$ ipython --no-banner

In [1]: import numpy as np

In [2]: np.set_printoptions(suppress=True, linewidth=160)

In [3]: Y = np.array([[-1, -1, 0, 1, -2, -2, 0],
   ...:     [2, 2, -1, -2, 3, 0, -2],
   ...:     [1, -2, 2, 3, -2, -1, -3],
   ...:     [-1, -1, 0, 0, 3, -1, -2],
   ...:     [3, 2, 3, -1, 2, 1, -3],
   ...:     [-1, -2, -1, 0, -1, 0, -2],
   ...:     [-3, -1, -3, -2, 3, 2, 0]])

In [4]: W0 = np.tril(Y)

In [5]: W0
Out[5]: 
array([[-1,  0,  0,  0,  0,  0,  0],
       [ 2,  2,  0,  0,  0,  0,  0],
       [ 1, -2,  2,  0,  0,  0,  0],
       [-1, -1,  0,  0,  0,  0,  0],
       [ 3,  2,  3, -1,  2,  0,  0],
       [-1, -2, -1,  0, -1,  0,  0],
       [-3, -1, -3, -2,  3,  2,  0]])

In [6]: round(np.linalg.norm(W0), 2)
Out[6]: np.float64(9.49)

In [7]: np.zeros(7, 7)
Traceback (most recent call last):
  Cell In[7], line 1
    np.zeros(7, 7)
TypeError: Cannot interpret '7' as a data type


In [8]: np.diff(W0, axis=0)
Out[8]: 
array([[ 3,  2,  0,  0,  0,  0,  0],
       [-1, -4,  2,  0,  0,  0,  0],
       [-2,  1, -2,  0,  0,  0,  0],
       [ 4,  3,  3, -1,  2,  0,  0],
       [-4, -4, -4,  1, -3,  0,  0],
       [-2,  1, -2, -2,  4,  2,  0]])

In [9]: np.round(W0.mean(axis=0), 2)
Out[9]: array([ 0.  , -0.29,  0.14, -0.43,  0.57,  0.29,  0.  ])

In [10]: W0.shape
Out[10]: (7, 7)

In [11]: np.linalg.matrix_rank(W0)
Out[11]: np.int64(6)

In [12]: W0 - W0[0]
Out[12]: 
array([[ 0,  0,  0,  0,  0,  0,  0],
       [ 3,  2,  0,  0,  0,  0,  0],
       [ 2, -2,  2,  0,  0,  0,  0],
       [ 0, -1,  0,  0,  0,  0,  0],
       [ 4,  2,  3, -1,  2,  0,  0],
       [ 0, -2, -1,  0, -1,  0,  0],
       [-2, -1, -3, -2,  3,  2,  0]])

In [13]: W0[:, 7]
Traceback (most recent call last):
  Cell In[13], line 1
    W0[:, 7]
IndexError: index 7 is out of bounds for axis 1 with size 7


In [14]: np.round(np.linalg.svd(W0, compute_uv=False), 2)
Out[14]: array([7.37, 4.75, 3.34, 1.33, 0.35, 0.17, 0.  ])
